>>> import numpy as np
>>> np.set_printoptions(precision=1, suppress=True, linewidth=120, floatmode="fixed")
>>> def tidy(a):
...     return np.round(a, 1) + 0
... 
>>> m1 = np.array([[14.0, 3.0, 9.0, 3.0],
...     [3.0, 6.0, 3.0, 1.0],
...     [9.0, 3.0, 14.0, 3.0],
...     [3.0, 1.0, 3.0, 6.0]])
>>> proj = np.triu(np.array([[1, -3, 3, 2], [2, -1, 1, -3], [1, -2, 2, 2], [-2, -3, -1, 0]]), 1) + np.eye(4)
>>> out = proj @ m1 @ np.linalg.inv(proj)
>>> tidy(np.poly(out))
array([    1.0,   -40.0,   450.0, -2000.0,  3125.0])
>>> proj @ m1 - m1 @ proj
array([[ 24.0,  35.0,  -6.0, -19.0],
       [  0.0,   9.0, -10.0,  -9.0],
       [  6.0,  29.0, -24.0, -25.0],
       [  0.0,   9.0, -10.0,  -9.0]])
>>> np.linalg.matrix_rank(out)
np.int64(4)
>>> np.trace(out), np.trace(m1)
(np.float64(40.0), np.float64(40.0))
>>> x = np.ones(4)
>>> for _ in range(7):
...     x = m1 @ x
...     x /= np.linalg.norm(x)
...     print(round(x @ m1 @ x, 1))
... 
24.8
25.0
25.0
25.0
25.0
25.0
25.0
>>> tidy(x)
array([0.7, 0.2, 0.7, 0.2])
>>> tidy(np.linalg.eigvalsh(m1)[-1])
np.float64(25.0)
>>> W = np.array([[2, 1, 1, 1], [2, 1, 2, 0], [0, 0, 0, 1], [0, 1, 1, 0]])
>>> coef = np.array([0, -2, 2, -1])
>>> act = np.maximum(m1 @ W + coef, 0)
>>> (act > 0).mean(axis=0)
array([1.0, 1.0, 1.0, 1.0])
>>> act
array([[34.0, 18.0, 25.0, 22.0],
       [18.0,  8.0, 18.0,  5.0],
       [24.0, 13.0, 20.0, 22.0],
       [ 8.0,  8.0, 13.0,  5.0]])
>>> (act > 0).astype(int)
array([[1, 1, 1, 1],
       [1, 1, 1, 1],
       [1, 1, 1, 1],
       [1, 1, 1, 1]])
>>> basis = np.array([[4, -5], [-9, 9], [-6, 1], [-2, -9]])
>>> (act @ basis).round(6).argmax(axis=1)
array([1, 1, 1, 1])
>>> W @ basis
array([[ -9,  -9],
       [-13,   1],
       [ -2,  -9],
       [-15,  10]])
>>> T = np.stack([m1, 5 * m1, m1[::-1]])
>>> T.shape
(3, 4, 4)
>>> np.linalg.matrix_rank(T.reshape(3, -1))
np.int64(2)
>>> (T @ m1.T).shape
(3, 4, 4)
>>> np.linalg.matrix_rank(T)
array([4, 4, 4])
>>> M = np.load("dump.npy")
>>> M
array([[ 2, -3,  0, -1],
       [-3,  4,  2,  2],
       [ 0,  2,  4,  1],
       [-1,  2,  1,  2]])
>>> rng = np.random.default_rng(1182)
>>> lab = rng.permutation(4)
>>> out = M[:, lab] * rng.choice([-1, 1], 4)
>>> out
array([[ 1,  2,  0, -3],
       [-2, -3,  2,  4],
       [-1,  0,  4,  2],
       [-2, -1,  1,  2]])
>>> left, _, Vh = np.linalg.svd(M.T @ out)
>>> lab
array([3, 0, 2, 1])
